>>> import numpy as np
>>> import numpy.linalg as la
>>> np.set_printoptions(suppress=True, linewidth=160)
>>> rnd = lambda a: np.round(a, 1) + 0
>>> A = np.array([[-2.9, 3.1, 4.9],
...     [1.1, -3.7, -9.2],
...     [-3.3, -0.1, -0.4],
...     [-6.9, -6.7, -2.9],
...     [2.4, -6.4, -0.5],
...     [9.0, 1.7, 5.8],
...     [-5.9, 0.2, 4.4],
...     [1.1, 7.4, 0.5],
...     [-1.2, 3.0, 4.9],
...     [4.4, -2.1, 5.3],
...     [-8.8, 1.7, -4.2],
...     [3.6, 4.1, 2.7],
...     [1.1, -2.0, 0.4],
...     [-5.9, -8.2, 6.8],
...     [-0.6, -0.2, 1.5],
...     [-2.3, 0.8, -4.8],
...     [-3.1, -9.4, -4.7],
...     [0.3, -6.6, 9.2]])
>>> labels = A[:, 1] > np.median(A[:, 1])
>>> r0 = A[labels].mean(axis=0) - A[~labels].mean(axis=0)
>>> rnd(r0)
array([-0.4,  7.5,  0.9])
>>> np.argsort(-np.abs(r0).round(6), kind="stable")
array([1, 2, 0])
>>> rnd((((A - A.mean(axis=0)) @ r0 > 0) == labels).mean())
np.float64(0.9)
>>> vec = np.array([0, 2, 2])
>>> target = A @ vec
>>> rnd(la.solve(A.T @ A, A.T @ target))
array([0., 2., 2.])
>>> try:
...     la.solve(A, target)
... except la.LinAlgError as e:
...     print(repr(e))
... 
LinAlgError('Last 2 dimensions of the array must be square')
>>> rnd(la.pinv(A) @ A)
array([[1., 0., 0.],
       [0., 1., 0.],
       [0., 0., 1.]])
>>> rng = np.random.default_rng(59)
>>> target = target + 0.3 * rng.normal(size=18)
>>> print(rnd(target))
[ 15.7 -25.3  -0.4 -19.2 -14.1  14.8   9.2  15.5  16.4   6.5  -4.7  13.8  -2.9  -2.8   2.4  -7.6 -28.4   4.9]
>>> b, *_ = la.lstsq(A, target)
>>> print(b.round())
[-0.  2.  2.]
>>> rnd(b)
array([0., 2., 2.])
>>> rnd(la.norm(target - A @ b))
np.float64(1.3)
>>> basis = A[[3, 4]].astype(float)
>>> for _ in range(3):
...     labels = la.norm(A[:, None] - basis, axis=-1).argmin(axis=1)
...     basis = np.array([A[labels == j].mean(axis=0) for j in range(2)])
... 
>>> print(labels)
[1 0 0 0 0 1 0 1 1 1 0 1 1 0 1 0 0 1]
>>> print(rnd(basis[1] - basis[0]))
[5.3 4.5 5.6]
>>> print(np.bincount(labels))
[9 9]
>>> W = np.array([[1, -2, 1, 0, -2, -3], [0, -1, -2, 0, 3, 2], [-1, 0, 0, 3, 3, 0]])
>>> b = np.array([7, 4, 5, 3, 2, 9])
>>> hid = np.maximum(A @ W + b, 0)
>>> la.matrix_rank(hid)
np.int64(6)
>>> (hid > 0).astype(int)
array([[0, 1, 0, 1, 1, 1],
       [1, 1, 1, 0, 0, 0],
       [1, 1, 1, 1, 1, 1],
       [1, 1, 1, 0, 0, 1],
       [1, 1, 1, 1, 0, 0],
       [1, 0, 1, 1, 1, 0],
       [0, 1, 0, 1, 1, 1],
       [1, 0, 0, 1, 1, 1],
       [1, 1, 0, 1, 1, 1],
       [1, 0, 1, 1, 1, 0],
       [1, 1, 0, 0, 1, 1],
       [1, 0, 1, 1, 1, 1],
       [1, 1, 1, 1, 0, 1],
       [0, 1, 1, 1, 1, 1],
       [1, 1, 1, 1, 1, 1],
       [1, 1, 1, 0, 0, 1],
       [1, 1, 1, 0, 0, 0],
       [0, 1, 1, 1, 1, 0]])
>>> basis = np.array([[-2, 1], [1, 1], [-2, 2], [1, -1], [2, 0], [-1, 0]])
>>> (hid @ basis).round(6).argmax(axis=1)
array([0, 1, 1, 1, 1, 1, 0, 0, 0, 1, 1, 0, 1, 1, 1, 1, 1, 0])
